$ python -q
>>> import numpy as np
>>> np.set_printoptions(suppress=True, linewidth=100)
>>> arr = np.diag(np.array([-1, 3, -3, 3, 1])) + 5 * np.eye(5, k=1) + 5 * np.eye(5, k=-1)
>>> arr
array([[-1.,  5.,  0.,  0.,  0.],
       [ 5.,  3.,  5.,  0.,  0.],
       [ 0.,  5., -3.,  5.,  0.],
       [ 0.,  0.,  5.,  3.,  5.],
       [ 0.,  0.,  0.,  5.,  1.]])
>>> [round(float(np.linalg.det(arr[:i, :i])), 2) + 0 for i in range(1, 6)]
[-1.0, -28.0, 109.0, 1027.0, -1698.0]
>>> u = np.array([1, 0, 2, 2, 0])
>>> B = arr + np.outer(u, np.eye(5)[4])
>>> B
array([[-1.,  5.,  0.,  0.,  1.],
       [ 5.,  3.,  5.,  0.,  0.],
       [ 0.,  5., -3.,  5.,  2.],
       [ 0.,  0.,  5.,  3.,  7.],
       [ 0.,  0.,  0.,  5.,  1.]])
>>> np.linalg.matrix_rank(B - arr)
np.int64(1)
>>> mat = np.tanh(np.array([[-0.2, -0.8, 0.4],
...     [-0.5, -1.2, -1.4],
...     [-0.5, -1.5, -0.5],
...     [-0.6, 1.4, 0.0],
...     [-0.6, 1.9, -0.5],
...     [0.6, -2.0, -0.1],
...     [-0.4, 0.1, 1.8],
...     [-0.3, -0.4, 0.4],
...     [-0.6, -0.1, 1.0],
...     [-0.5, -1.3, 0.5],
...     [1.0, -0.4, -1.0],
...     [-0.5, 1.4, -0.6],
...     [0.4, 2.6, 0.5],
...     [-2.5, -1.1, -1.0],
...     [-0.2, 1.8, 0.3],
...     [-1.1, -0.8, -0.1],
...     [0.0, 1.1, 0.3],
...     [0.2, 0.4, 0.7],
...     [1.2, 2.0, 2.1],
...     [0.4, 1.2, -0.7],
...     [1.3, 0.2, -0.9],
...     [-0.7, -1.3, -1.2]]) @ np.array([[1.2, -0.2, 1.4, 1.1, 0.8],
...     [-1.2, 0.3, 1.7, -0.3, 0.4],
...     [-1.1, 0.6, 1.6, -0.4, -1.2]]))
>>> mat.round(2)
array([[ 0.27,  0.04, -0.76, -0.14, -0.74],
       [ 0.98, -0.8 , -1.  ,  0.35,  0.66],
       [ 0.94, -0.57, -1.  ,  0.1 , -0.38],
       [-0.98,  0.49,  0.91, -0.79,  0.08],
       [-0.99,  0.37,  0.92, -0.77,  0.71],
       [ 1.  , -0.65, -0.99,  0.86, -0.2 ],
       [-0.99,  0.83,  0.99, -0.83, -0.98],
       [-0.31,  0.18, -0.43, -0.35, -0.71],
       [-0.94,  0.6 ,  0.53, -0.77, -0.94],
       [ 0.39,  0.01, -0.97, -0.35, -0.91],
       [ 0.99, -0.73, -0.71,  0.92,  0.95],
       [-0.92,  0.16,  0.62, -0.62,  0.71],
       [-1.  ,  0.76,  1.  , -0.49,  0.64],
       [-0.52, -0.41, -1.  , -0.97, -0.85],
       [-0.99,  0.64,  1.  , -0.71,  0.2 ],
       [-0.24, -0.08, -1.  , -0.73, -0.79],
       [-0.93,  0.47,  0.98, -0.42,  0.08],
       [-0.77,  0.46,  0.97, -0.18, -0.48],
       [-1.  ,  0.92,  1.  , -0.12, -0.64],
       [-0.19, -0.14,  0.9 ,  0.35,  0.93],
       [ 0.98, -0.63,  0.62,  0.94,  0.98],
       [ 0.97, -0.75, -1.  ,  0.1 ,  0.35]])
>>> rng = np.random.default_rng(17756)
>>> idx = rng.permutation(5)
>>> B = mat[:, idx] * rng.choice([-1, 1], 5)
>>> B.round(2)
array([[ 0.27, -0.76, -0.74,  0.04,  0.14],
       [ 0.98, -1.  ,  0.66, -0.8 , -0.35],
       [ 0.94, -1.  , -0.38, -0.57, -0.1 ],
       [-0.98,  0.91,  0.08,  0.49,  0.79],
       [-0.99,  0.92,  0.71,  0.37,  0.77],
       [ 1.  , -0.99, -0.2 , -0.65, -0.86],
       [-0.99,  0.99, -0.98,  0.83,  0.83],
       [-0.31, -0.43, -0.71,  0.18,  0.35],
       [-0.94,  0.53, -0.94,  0.6 ,  0.77],
       [ 0.39, -0.97, -0.91,  0.01,  0.35],
       [ 0.99, -0.71,  0.95, -0.73, -0.92],
       [-0.92,  0.62,  0.71,  0.16,  0.62],
       [-1.  ,  1.  ,  0.64,  0.76,  0.49],
       [-0.52, -1.  , -0.85, -0.41,  0.97],
       [-0.99,  1.  ,  0.2 ,  0.64,  0.71],
       [-0.24, -1.  , -0.79, -0.08,  0.73],
       [-0.93,  0.98,  0.08,  0.47,  0.42],
       [-0.77,  0.97, -0.48,  0.46,  0.18],
       [-1.  ,  1.  , -0.64,  0.92,  0.12],
       [-0.19,  0.9 ,  0.93, -0.14, -0.35],
       [ 0.98,  0.62,  0.98, -0.63, -0.94],
       [ 0.97, -1.  ,  0.35, -0.75, -0.1 ]])
>>> U, _, VT = np.linalg.svd(mat.T @ B)
>>> np.round(U @ VT, 2) + 0
array([[ 1.,  0.,  0.,  0.,  0.],
       [ 0.,  0.,  0.,  1.,  0.],
       [ 0.,  1.,  0.,  0.,  0.],
       [ 0.,  0.,  0.,  0., -1.],
       [ 0.,  0.,  1.,  0.,  0.]])
>>> x0 = np.array([-3, 9, 0, -8, 1])
>>> target = mat @ x0
>>> np.round(np.linalg.pinv(mat) @ mat, 2) + 0
array([[1., 0., 0., 0., 0.],
       [0., 1., 0., 0., 0.],
       [0., 0., 1., 0., 0.],
       [0., 0., 0., 1., 0.],
       [0., 0., 0., 0., 1.]])
>>> target = target + 0.02 * rng.normal(size=22)
>>> target.round(2)
array([ -0.08, -12.3 ,  -9.17,  13.8 ,  13.24, -15.95,  16.1 ,   4.64,  13.43,   0.77, -15.97,
         9.91,  14.46,   4.8 ,  14.59,   5.05,  10.46,   7.42,  11.61,  -2.52, -15.14, -10.08])
>>> beta, *_ = np.linalg.lstsq(mat, target)
>>> beta.round()
array([-3.,  9., -0., -8.,  1.])
>>> round(float(np.linalg.norm(target - mat @ beta)), 2)
0.07
>>> beta.round(2)
array([-3.  ,  9.01, -0.01, -8.01,  1.02])
>>> B = np.c_[mat[:, :2] @ np.array([[0, 3], [1, 0]]), np.array([1, -2, -1, 2, -1, 1, -2, 0, -1, 1, 0, -2, -2, -3, -3, 1, -1, 0, -2, -2, -2, 0])]
>>> B.round(2)
array([[ 0.04,  0.82,  1.  ],
       [-0.8 ,  2.95, -2.  ],
       [-0.57,  2.82, -1.  ],
       [ 0.49, -2.95,  2.  ],
       [ 0.37, -2.96, -1.  ],
       [-0.65,  2.99,  1.  ],
       [ 0.83, -2.97, -2.  ],
       [ 0.18, -0.93,  0.  ],
       [ 0.6 , -2.81, -1.  ],
       [ 0.01,  1.17,  1.  ],
       [-0.73,  2.98,  0.  ],
       [ 0.16, -2.77, -2.  ],
       [ 0.76, -2.99, -2.  ],
       [-0.41, -1.57, -3.  ],
       [ 0.64, -2.97, -3.  ],
       [-0.08, -0.73,  1.  ],
       [ 0.47, -2.79, -1.  ],
       [ 0.46, -2.3 ,  0.  ],
       [ 0.92, -2.99, -2.  ],
       [-0.14, -0.56, -2.  ],
       [-0.63,  2.94, -2.  ],
       [-0.75,  2.9 ,  0.  ]])
>>> np.linalg.matrix_rank(np.c_[mat, B])
np.int64(6)
>>> Xs = (mat - mat.mean(axis=0)) / mat.std(axis=0)
>>> np.round(Xs.std(axis=0), 2)
array([1., 1., 1., 1., 1.])
>>> beta = np.linalg.lstsq(np.delete(Xs, 4, axis=1), Xs[:, 4])[0]
>>> np.round(1 - np.var(Xs[:, 4] - np.delete(Xs, 4, axis=1) @ beta), 2)
np.float64(0.67)
>>> np.abs(beta).argmax()
np.int64(1)
>>> u = np.array([1, 2])
>>> np.round(np.polyval(u, mat[10]), 2)
array([2.99, 1.27, 1.29, 2.92, 2.95])
>>> np.round(np.correlate(mat[10], mat[6], "full"), 2)
array([-0.98, -0.11,  2.28, -0.22, -3.99,  0.25,  2.4 , -0.12, -0.94])
>>> m1 = np.load("dump.npy")
>>> m1
array([[0, 0, 0],
       [0, 2, 2],
       [0, 0, 1]])
>>> Xs = mat - mat.mean(axis=0)
>>> evecs = np.linalg.svd(Xs)[2][:3]
>>> B = Xs - Xs @ evecs.T @ evecs
>>> round(float(np.linalg.norm(B) / np.linalg.norm(Xs)), 2)
0.13
>>> np.round((Xs @ evecs.T).std(axis=0), 2)
array([1.3 , 0.84, 0.4 ])
>>> np.round(np.diag(evecs.T @ evecs), 2)
array([0.48, 0.23, 0.76, 0.62, 0.92])
>>> W = np.array([[2, -8, -7, -5, 2], [6, 5, 4, 3, 6], [1, 8, -6, 4, -4]])
>>> beta = np.array([1, 0, 0, 2, 1])
>>> hid = np.maximum(m1 @ W + beta, 0)
>>> (hid > 0).astype(int)
array([[1, 0, 0, 1, 1],
       [1, 1, 0, 1, 1],
       [1, 1, 0, 1, 0]])
>>> np.linalg.matrix_rank(hid)
np.int64(3)
>>> np.round((hid > 0).mean(axis=0), 2)
array([1.  , 0.67, 0.  , 1.  , 0.67])
>>> C = np.array([[-2, 0], [-1, -1], [0, 1], [3, 0], [3, 0]])
>>> (hid @ C).round(6).argmax(axis=1)
array([0, 0, 0])
>>> W @ C
array([[ -5,   1],
       [ 10,  -1],
       [-10, -14]])
>>> hid @ C
array([[  7,   0],
       [  7, -26],
       [  6,  -8]])
>>> np.allclose(m1, m1.T)
False
>>> np.allclose(m1 @ m1.T, m1.T @ m1)
False
>>> np.round(np.abs(np.linalg.eigvals(m1)).max(), 2)
np.float64(2.0)
>>> (m1 - m1.T) / 2
array([[ 0.,  0.,  0.],
       [ 0.,  0.,  1.],
       [ 0., -1.,  0.]])
>>> np.allclose(m1[:-1].T @ np.linalg.lstsq(m1[:-1].T, m1[-1])[0], m1[-1])
False
>>> np.linalg.lstsq(m1[:-1].T, m1[-1])[2]
np.int32(1)
>>> np.abs(np.diag(np.linalg.qr(m1)[1])) > 1e-9
array([False,  True,  True])
>>> np.round(np.trace(np.linalg.pinv(m1) @ m1), 2)
np.float64(2.0)
>>> np.unique(m1.round(6), axis=0).shape
(3, 3)
>>> E = np.array([[14.0, -18.0, 15.0, 27.0, 12.0],
...     [-18.0, 41.0, -30.0, -54.0, -24.0],
...     [15.0, -30.0, 30.0, 45.0, 20.0],
...     [27.0, -54.0, 45.0, 86.0, 36.0],
...     [12.0, -24.0, 20.0, 36.0, 21.0]])
>>> E
array([[ 14., -18.,  15.,  27.,  12.],
       [-18.,  41., -30., -54., -24.],
       [ 15., -30.,  30.,  45.,  20.],
       [ 27., -54.,  45.,  86.,  36.],
       [ 12., -24.,  20.,  36.,  21.]])
>>> idx = rng.permutation(5)
>>> idx
array([0, 4, 3, 1, 2])
>>> B = E[idx][:, idx]
>>> np.allclose(B, E)
False
>>> np.round(np.sort(np.abs(np.linalg.eigvals(B))), 2)
array([  5.,   5.,   5.,   5., 172.])
>>> B
array([[ 14.,  12.,  27., -18.,  15.],
       [ 12.,  21.,  36., -24.,  20.],
       [ 27.,  36.,  86., -54.,  45.],
       [-18., -24., -54.,  41., -30.],
       [ 15.,  20.,  45., -30.,  30.]])
>>> A = np.loadtxt("m.csv", delimiter=",")
>>> A.round(2)
array([[ 1.94,  0.39,  0.32],
       [ 0.39, -0.32, -1.94],
       [ 0.32, -1.94,  0.39]])
>>> T = np.stack([A, -2 * A, A[::-1]])
>>> np.round(T.sum(axis=0), 2)
array([[-1.61, -2.32,  0.06],
       [ 0.  ,  0.  ,  0.  ],
       [ 1.61,  2.32, -0.06]])
>>> T.shape
(3, 3, 3)
>>> np.linalg.matrix_rank(T)
array([3, 3, 3])
>>> np.kron(np.eye(2, dtype=int), arr)
array([[-1.,  5.,  0.,  0.,  0., -0.,  0.,  0.,  0.,  0.],
       [ 5.,  3.,  5.,  0.,  0.,  0.,  0.,  0.,  0.,  0.],
       [ 0.,  5., -3.,  5.,  0.,  0.,  0., -0.,  0.,  0.],
       [ 0.,  0.,  5.,  3.,  5.,  0.,  0.,  0.,  0.,  0.],
       [ 0.,  0.,  0.,  5.,  1.,  0.,  0.,  0.,  0.,  0.],
       [-0.,  0.,  0.,  0.,  0., -1.,  5.,  0.,  0.,  0.],
       [ 0.,  0.,  0.,  0.,  0.,  5.,  3.,  5.,  0.,  0.],
       [ 0.,  0., -0.,  0.,  0.,  0.,  5., -3.,  5.,  0.],
       [ 0.,  0.,  0.,  0.,  0.,  0.,  0.,  5.,  3.,  5.],
       [ 0.,  0.,  0.,  0.,  0.,  0.,  0.,  0.,  5.,  1.]])
>>> round(np.linalg.eigvals(arr).sum().real, 2)
np.float64(3.0)
>>> round(np.linalg.det(arr.T), 2)
np.float64(-1698.0)
>>> np.einsum("ij,ji->", arr, arr)
np.float64(229.0)
>>> round(float(np.linalg.det(arr[::-1])), 2)
-1698.0
>>> np.round(np.poly(arr), 2)
array([   1.,   -3., -110.,  180., 2384., 1698.])
>>> Xs = mat - mat.mean(axis=0)
>>> U, s, VT = np.linalg.svd(Xs, full_matrices=False)
>>> np.searchsorted(np.cumsum(s ** 2) / (s ** 2).sum(), 0.9) + 1
np.int64(2)
>>> np.round(np.abs(VT[-1]), 2)
array([0.66, 0.59, 0.05, 0.44, 0.14])
>>> np.linalg.matrix_rank(Xs)
np.int64(5)
>>> np.abs(VT[0]).argmax()
np.int64(0)
>>> np.round((s ** 2).sum() ** 2 / (s ** 4).sum(), 2)
np.float64(1.99)
>>> np.round(Xs.mean(axis=0), 2) + 0
array([0., 0., 0., 0., 0.])
>>> np.round(np.linalg.norm(A, axis=0), 2)
array([2., 2., 2.])
>>> np.round(A @ A.T, 2) + 0
array([[4., 0., 0.],
       [0., 4., 0.],
       [0., 0., 4.]])
>>> np.round(np.linalg.pinv(A), 2)
array([[ 0.48,  0.1 ,  0.08],
       [ 0.1 , -0.08, -0.48],
       [ 0.08, -0.48,  0.1 ]])
>>> np.round(A[:, 2] @ A[:, 1], 2)
np.float64(-0.0)
>>> np.round(np.linalg.svd(A, compute_uv=False), 2)
array([2., 2., 2.])
>>> X = np.loadtxt("layer17.csv", delimiter=",")
>>> X.round(2)
array([[ 0.63, -1.02,  1.12,  1.37,  2.1 ],
       [ 2.1 , -0.48, -2.04,  0.47, -0.08],
       [ 1.89,  0.27,  1.89, -0.18, -1.33],
       [ 0.31,  2.74, -0.13,  0.93,  0.7 ],
       [-0.73, -0.36, -0.05,  2.45, -1.53]])
>>> B = np.array([[-1, 1], [-2, -2], [0, 1], [1, 1], [1, 2]])
>>> np.round(np.einsum("ik,kj->ji", X, B), 2)
array([[ 4.89, -0.75, -3.94, -4.17,  2.38],
       [ 9.37,  1.33,  0.4 , -2.97, -0.67]])
>>> np.linalg.matrix_rank(np.vstack([X, B.T]))
np.int64(5)
>>> np.round(np.einsum("ij,ij->i", X, X), 2)
array([9., 9., 9., 9., 9.])
>>> np.round(B.T @ X.T, 2)
array([[ 4.89, -0.75, -3.94, -4.17,  2.38],
       [ 9.37,  1.33,  0.4 , -2.97, -0.67]])
>>> np.round(np.einsum("ij->j", X), 2)
array([ 4.2 ,  1.16,  0.8 ,  5.04, -0.13])
>>> B = A / np.linalg.norm(A, axis=1, keepdims=True)
>>> cov = B @ B.T
>>> (cov - 2 * np.eye(3)).round(6).argmax(axis=1)
array([1, 0, 0])
>>> (np.abs(cov) > 0.9).astype(int)
array([[1, 0, 0],
       [0, 1, 0],
       [0, 0, 1]])
>>> cov[2].round(2) + 0
array([0., 0., 1.])
>>> t = np.deg2rad(15)
>>> K = np.eye(5)
>>> K[np.ix_([2, 1], [2, 1])] = [[np.cos(t), -np.sin(t)], [np.sin(t), np.cos(t)]]
>>> K.round(2)
array([[ 1.  ,  0.  ,  0.  ,  0.  ,  0.  ],
       [ 0.  ,  0.97,  0.26,  0.  ,  0.  ],
       [ 0.  , -0.26,  0.97,  0.  ,  0.  ],
       [ 0.  ,  0.  ,  0.  ,  1.  ,  0.  ],
       [ 0.  ,  0.  ,  0.  ,  0.  ,  1.  ]])
>>> Q = K.astype(float).copy()
>>> for j in range(5):
...     Q[:, j] -= Q[:, :j] @ (Q[:, :j].T @ Q[:, j])
...     Q[:, j] /= np.linalg.norm(Q[:, j])
... 
>>> np.round(Q.T @ Q, 2) + 0
array([[1., 0., 0., 0., 0.],
       [0., 1., 0., 0., 0.],
       [0., 0., 1., 0., 0.],
       [0., 0., 0., 1., 0.],
       [0., 0., 0., 0., 1.]])
>>> np.round(np.linalg.matrix_power(K, 3), 2)
array([[ 1.  ,  0.  ,  0.  ,  0.  ,  0.  ],
       [ 0.  ,  0.71,  0.71,  0.  ,  0.  ],
       [ 0.  , -0.71,  0.71,  0.  ,  0.  ],
       [ 0.  ,  0.  ,  0.  ,  1.  ,  0.  ],
       [ 0.  ,  0.  ,  0.  ,  0.  ,  1.  ]])
>>> round(np.trace(K), 2)
np.float64(4.93)
>>> np.flatnonzero(np.linalg.matrix_power((K != 0) + (K.T != 0) + np.eye(5), 5)[1])
array([1, 2])
>>> np.round(K @ K, 2)
array([[ 1.  ,  0.  ,  0.  ,  0.  ,  0.  ],
       [ 0.  ,  0.87,  0.5 ,  0.  ,  0.  ],
       [ 0.  , -0.5 ,  0.87,  0.  ,  0.  ],
       [ 0.  ,  0.  ,  0.  ,  1.  ,  0.  ],
       [ 0.  ,  0.  ,  0.  ,  0.  ,  1.  ]])
>>> B = K / np.sqrt((K ** 2).mean(axis=1, keepdims=True))
>>> np.round(K - K.mean(axis=1, keepdims=True), 2)
array([[ 0.8 , -0.2 , -0.2 , -0.2 , -0.2 ],
       [-0.24,  0.72,  0.01, -0.24, -0.24],
       [-0.14, -0.4 ,  0.82, -0.14, -0.14],
       [-0.2 , -0.2 , -0.2 ,  0.8 , -0.2 ],
       [-0.2 , -0.2 , -0.2 , -0.2 ,  0.8 ]])
>>> B[1].round(2)
array([0.  , 2.16, 0.58, 0.  , 0.  ])
>>> F = np.load("case10.npy")
>>> F
array([[2, 0, 0, 2],
       [0, 1, 1, 0],
       [0, 1, 1, 0],
       [1, 0, 0, 2]])
>>> x0 = np.array([3, 5, 2, 2])
>>> F @ np.eye(4)[3]
array([2., 0., 0., 2.])
>>> F @ np.ones(4)
array([4., 2., 2., 3.])
